% python3 -q
>>> import numpy as np
>>> import numpy.linalg as la
>>> np.set_printoptions(precision=2, suppress=True, linewidth=160, legacy="1.25")
>>> E = np.loadtxt("x.csv", delimiter=",")
>>> E.round(2) + 0
array([[ -7.04,  -5.56, -15.22],
       [  0.01,  -1.92,  -7.68],
       [  0.3 ,  -1.71,  -7.15],
       [  0.45,  -1.59,  -6.81],
       [  0.55,  -1.51,  -6.59],
       [  0.96,  -1.06,  -5.22],
       [  1.01,  -0.99,  -4.96],
       [  1.01,  -0.97,  -4.91],
       [  1.01,  -0.64,  -3.56],
       [  0.86,  -0.5 ,  -2.87],
       [  0.81,  -0.47,  -2.68],
       [  0.55,  -0.35,  -1.93],
       [  0.06,  -0.12,  -0.53],
       [  0.  ,   0.02,   0.1 ],
       [  0.79,   0.61,   1.63],
       [  1.3 ,   0.84,   2.07],
       [  2.41,   1.3 ,   2.81],
       [  4.5 ,   2.1 ,   3.9 ],
       [  9.47,   3.86,   5.97],
       [ 10.75,   4.3 ,   6.46],
       [ 17.03,   6.43,   8.67],
       [ 22.81,   8.35,  10.59]])
>>> U, sigma, Vh = la.svd(E)
>>> sigma.round(2) + 0
array([42.38, 18.33,  0.  ])
>>> np.argmax(sigma[:-1] / (sigma[1:] + 1e-6)) + 1
2
>>> other = U[:, :2] @ np.diag(sigma[:2]) @ Vh[:2]
>>> round(la.norm(E - other, 2), 2), round(sigma[2], 2)
(0.0, 0.0)
>>> la.matrix_rank(other)
2
>>> np.round(np.abs(E - other).max(), 2)
0.0
>>> dist = la.norm(E[:, None] - E[None], axis=-1)
>>> (dist + 1e9 * np.eye(22)).round(6).argmin(axis=1)
array([ 1,  2,  3,  4,  3,  6,  7,  6,  9, 10,  9, 10, 13, 12, 15, 14, 15, 16, 19, 18, 21, 20])
>>> dist.shape
(22, 22)
